$ python3 -q
>>> import numpy as np
>>> from numpy import linalg as LA
>>> np.set_printoptions(precision=2, suppress=True, linewidth=200, floatmode="fixed")
>>> def rnd(a):
...     return np.round(a, 2) + 0
... 
>>> W0 = np.load("mat.npy")
>>> W0
array([[ 2.98,  6.05,  0.00],
       [ 0.01,  0.05, -0.05],
       [ 0.00,  0.00,  0.06],
       [ 3.97,  8.06,  0.11]])
>>> T = np.stack([W0, -2 * W0, W0[::-1]])
>>> LA.matrix_rank(T)
array([3, 3, 3])
>>> rnd(np.einsum("bij,cij->bc", T, T))
array([[ 126.23, -252.46,  121.18],
       [-252.46,  504.91, -242.36],
       [ 121.18, -242.36,  126.23]])
>>> T.shape
(3, 4, 3)
>>> (T @ W0.T).shape
(3, 4, 4)
>>> rnd(T.sum(axis=0))
array([[ 0.99,  2.01,  0.11],
       [-0.01, -0.05,  0.11],
       [ 0.01,  0.05, -0.11],
       [-0.99, -2.01, -0.11]])
>>> LA.matrix_rank(T.reshape(3, -1))
np.int64(2)
>>> rng = np.random.default_rng(19602)
>>> E = np.eye(4, dtype=int)[rng.permutation(4)]
>>> E
array([[0, 0, 0, 1],
       [0, 1, 0, 0],
       [0, 0, 1, 0],
       [1, 0, 0, 0]])
>>> z = rng.permutation(4)
>>> out = E[:, z] * rng.choice([-1, 1], 4)
>>> out
array([[-1,  0,  0,  0],
       [ 0,  1,  0,  0],
       [ 0,  0,  0, -1],
       [ 0,  0, -1,  0]])
>>> left, _, Vt = LA.svd(E.T @ out)
>>> z
array([3, 1, 0, 2])
>>> left @ Vt
array([[ 0.00,  0.00, -1.00,  0.00],
       [ 0.00,  1.00,  0.00,  0.00],
       [ 0.00,  0.00,  0.00, -1.00],
       [-1.00,  0.00,  0.00,  0.00]])
>>> vals, vecs = LA.eigh(E)
>>> rnd(LA.eigvalsh(E @ E))
array([1.00, 1.00, 1.00, 1.00])
>>> rnd(vecs @ np.diag(vals) @ vecs.T)
array([[0.00, 0.00, 0.00, 1.00],
       [0.00, 1.00, 0.00, 0.00],
       [0.00, 0.00, 1.00, 0.00],
       [1.00, 0.00, 0.00, 0.00]])
>>> rnd(LA.svd(E, compute_uv=False))
array([1.00, 1.00, 1.00, 1.00])
>>> rnd(vecs.T @ vecs)
array([[1.00, 0.00, 0.00, 0.00],
       [0.00, 1.00, 0.00, 0.00],
       [0.00, 0.00, 1.00, 0.00],
       [0.00, 0.00, 0.00, 1.00]])
>>> (vals > 1e-8).sum(), (vals < -1e-8).sum()
(np.int64(3), np.int64(1))
>>> vals
array([-1.00,  1.00,  1.00,  1.00])
>>> vals.sum(), np.trace(E)
(np.float64(2.0), np.int64(2))
>>> left, sigma, Vt = LA.svd(W0)
>>> rnd(sigma)
array([11.23,  0.10,  0.01])
>>> out = left[:, :1] @ np.diag(sigma[:1]) @ Vt[:1]
>>> rnd(LA.norm(W0 - out) / LA.norm(W0))
np.float64(0.01)
>>> rnd(out)
array([[2.98, 6.05, 0.05],
       [0.02, 0.04, 0.00],
       [0.00, 0.00, 0.00],
       [3.97, 8.06, 0.07]])
>>> rnd(np.abs(W0 - out).max())
np.float64(0.06)
>>> rnd(LA.norm(W0 - out, 2)), rnd(sigma[1])
(np.float64(0.1), np.float64(0.1))
>>> rank = LA.matrix_rank(out)
>>> rank
np.int64(1)
>>> null = LA.svd(out)[2][rank:].T
>>> np.allclose(out @ null, 0)
True
>>> rnd(out @ null)
array([[0.00, 0.00],
       [0.00, 0.00],
       [0.00, 0.00],
       [0.00, 0.00]])
>>> [int(LA.matrix_rank(np.delete(out, i, axis=0))) for i in range(4)]
[1, 1, 1, 1]
>>> LA.matrix_rank(out.T @ out), LA.matrix_rank(out @ out.T)
(np.int64(1), np.int64(1))
>>> mat = np.array([[7, 4, 0, 0], [0, 2, 0, 0], [0, 0, 7, 4], [0, 0, 0, 2]])
>>> # splits into 2 blocks
>>> x0 = np.array([4, 5, 1, 0])
>>> target = mat @ x0
>>> beta, lr = np.zeros(4), 1 / LA.norm(mat, 2) ** 2
>>> for i in range(60):
...     beta -= lr * mat.T @ (mat @ beta - target)
...     if i % 10 == 0: print(i, round(LA.norm(mat @ beta - target), 2))
... 
0 3.71
10 2.34
20 1.48
30 0.93
40 0.59
50 0.37
>>> rnd(beta)
array([4.07, 4.88, 0.98, 0.03])
>>> x0 = np.array([-3, -1, 0, 5])
>>> mat @ np.eye(4)[2]
array([0.00, 0.00, 7.00, 0.00])
>>> (mat @ x0).argmax()
np.int64(2)
>>> LA.norm(mat @ x0) <= LA.norm(mat, 2) * LA.norm(x0) + 1e-9
np.True_
>>> (mat * x0).sum(axis=1)
array([-25,  -2,  20,  10])
>>> out = mat / np.sqrt((mat ** 2).mean(axis=1, keepdims=True))
>>> LA.matrix_rank(out) == LA.matrix_rank(mat)
np.True_
>>> mat - mat.mean(axis=1, keepdims=True)
array([[ 4.25,  1.25, -2.75, -2.75],
       [-0.50,  1.50, -0.50, -0.50],
       [-2.75, -2.75,  4.25,  1.25],
       [-0.50, -0.50, -0.50,  1.50]])
